>>> import numpy as np
>>> import numpy.linalg as la
>>> np.set_printoptions(suppress=True, linewidth=160)
>>> def rnd(a):
...     return np.round(a, 1) + 0
... 
>>> X = np.loadtxt("test12.csv", delimiter=",")
>>> print(X)
[[ 6.9  2.8  3.   0.4  1.8 -1.9  4.9 -2.1]
 [-0.3  6.2  3.3 -0.1 -1.   3.1  6.1 -1.4]
 [-1.2 -0.3  7.1 -6.3 -0.5  2.7 -0.3  1. ]
 [-0.1  0.9  2.1  3.3 -7.1 -0.3 -1.5  5.6]
 [-0.5 -0.6 -3.5 -3.3  6.5 -5.1  0.7 -2.8]
 [ 0.   2.2  4.1 -3.7 -3.5 -5.4  0.8  4.8]
 [ 1.4  5.2 -1.9  1.7 -1.5  5.5 -1.8  5.3]
 [-1.1 -2.  -4.1 -1.6  6.3 -4.   4.3  1. ]
 [-0.9 -0.7 -6.4 -3.   3.7  0.  -5.9  0.2]
 [ 0.9  0.6  3.8  5.1  4.2  5.1  3.9  0.4]
 [-3.6 -0.1  5.6  2.8 -1.9 -0.3 -3.6 -5.5]
 [ 4.8  1.6 -5.2  1.   4.   4.8  2.6 -1. ]
 [ 5.6  0.5  2.7  0.1  2.8  2.5 -1.7 -6.6]
 [ 2.6 -3.4 -0.1 -0.8 -0.4  3.4 -7.9 -2.8]
 [ 1.6 -1.7 -4.4 -6.7  3.3  3.3  2.9  0.5]
 [-4.9 -0.6 -3.9 -0.2 -2.5 -4.  -6.2  0. ]
 [-6.8  2.1  6.6  0.   0.6 -1.3  1.8  0.3]
 [ 0.2 -1.7 -4.4  6.3  1.  -0.2 -2.1  5.7]
 [ 3.1  3.1  0.   2.6 -4.8  6.4  2.5 -2. ]]
>>> cen = X - X.mean(axis=0)
>>> vecs = la.svd(cen)[2][:4]
>>> other = cen - cen @ vecs.T @ vecs
>>> print(rnd(other.std(axis=0)))
[1.9 1.5 1.  2.5 1.5 1.7 0.7 1.3]
>>> print(rnd((cen @ vecs.T).std(axis=0)))
[5.  4.7 4.2 3.7]
>>> print(rnd(la.norm(other) / la.norm(cen)))
0.5
>>> print(la.norm(other, axis=1).round(6).argmax())
2
>>> x0 = np.array([-8, -1, 6, -3, -6, 8, 5, 7])
>>> a = np.maximum(X @ x0, 0)
>>> print(rnd(a))
[  0.   67.8 101.5  74.5   0.   48.9  48.2   0.    0.   37.6   6.6   0.    0.    0.    7.2   0.   89.    0.   42.8]
>>> Z = X[[16, 4]].astype(float)
>>> for _ in range(4):
...     z = la.norm(X[:, None] - Z, axis=-1).argmin(axis=1)
...     Z = np.array([X[z == j].mean(axis=0) for j in range(2)])
... 
>>> print(z)
[0 0 0 0 1 0 0 1 1 0 0 1 1 1 1 1 0 1 0]
>>> print(np.abs(Z[1] - Z[0]).argmax())
2
>>> print(rnd(Z))
[[ 0.   2.3  3.4  0.6 -1.4  1.4  1.3  0.6]
 [ 0.8 -1.  -3.3 -0.9  2.7  0.1 -1.5 -0.6]]
>>> C2 = Z.T @ Z
>>> print(la.matrix_rank(C2))
2
>>> print(rnd(C2))
[[  0.7  -0.7  -2.6  -0.7   2.2   0.1  -1.2  -0.5]
 [ -0.7   6.1  10.8   2.2  -5.7   3.    4.3   2.1]
 [ -2.6  10.8  22.    4.9 -13.6   4.3   9.1   4.3]
 [ -0.7   2.2   4.9   1.2  -3.3   0.7   2.1   1. ]
 [  2.2  -5.7 -13.6  -3.3   9.4  -1.6  -5.8  -2.6]
 [  0.1   3.    4.3   0.7  -1.6   1.9   1.6   0.8]
 [ -1.2   4.3   9.1   2.1  -5.8   1.6   3.8   1.8]
 [ -0.5   2.1   4.3   1.   -2.6   0.8   1.8   0.8]]
>>> print(rnd(la.eigvalsh(C2)[::-1]))
[42.5  3.3  0.   0.   0.   0.   0.   0. ]
>>> print(rnd(np.diag(C2)))
[ 0.7  6.1 22.   1.2  9.4  1.9  3.8  0.8]
>>> print(rnd(np.trace(C2)), rnd((Z ** 2).sum()))
45.8 45.8
>>> cen = (X - X.mean(axis=0)) / X.std(axis=0)
>>> print(np.argwhere(np.abs(cen) > 2))
[[ 1  1]
 [ 3  4]
 [13  6]
 [16  0]]
>>> b = la.lstsq(np.delete(cen, 1, axis=1), cen[:, 1])[0]
>>> print(np.abs(b).argmax())
5
>>> J = np.load("w.npy")
>>> print(J)
[[ 0  2  0  0  0  0  3  0  1  0  1]
 [-2  0  0  0  0  0  0  0  0  0  0]
 [ 0  0  0  0  0  0  0  0  1  0  0]
 [ 0  0  0  0  0  0  0  0  1 -2  0]
 [ 0  0  0  0  0  0  0  0 -2  0 -2]
 [ 0  3  1  0  0  0  0 -1  1 -2  0]
 [ 0  0  0  0  0 -1  0  0 -1  0  0]
 [ 0  0  0  0  0  0  0  0  0  0  0]]
>>> r = la.matrix_rank(J)
>>> print(r)
7
>>> ns = la.svd(J)[2][r:].T
>>> print([int(la.matrix_rank(J[:i])) for i in range(1, len(J) + 1)])
[1, 2, 3, 4, 5, 6, 7, 7]
>>> print(rnd(ns @ ns.T))
[[ 0.   0.   0.   0.   0.   0.   0.   0.   0.   0.   0. ]
 [ 0.   0.2 -0.3  0.   0.   0.  -0.1  0.3  0.   0.   0. ]
 [ 0.  -0.3  0.9  0.   0.   0.   0.2  0.1  0.   0.   0. ]
 [ 0.   0.   0.   1.   0.   0.   0.   0.   0.   0.   0. ]
 [ 0.   0.   0.   0.   1.   0.   0.   0.   0.   0.   0. ]
 [ 0.   0.   0.   0.   0.   0.   0.   0.   0.   0.   0. ]
 [ 0.  -0.1  0.2  0.   0.   0.   0.1 -0.2  0.   0.   0. ]
 [ 0.   0.3  0.1  0.   0.   0.  -0.2  0.9  0.   0.   0. ]
 [ 0.   0.   0.   0.   0.   0.   0.   0.   0.   0.   0. ]
 [ 0.   0.   0.   0.   0.   0.   0.   0.   0.   0.   0. ]
 [ 0.   0.   0.   0.   0.   0.   0.   0.   0.   0.   0. ]]
>>> print(ns.shape)
(11, 4)
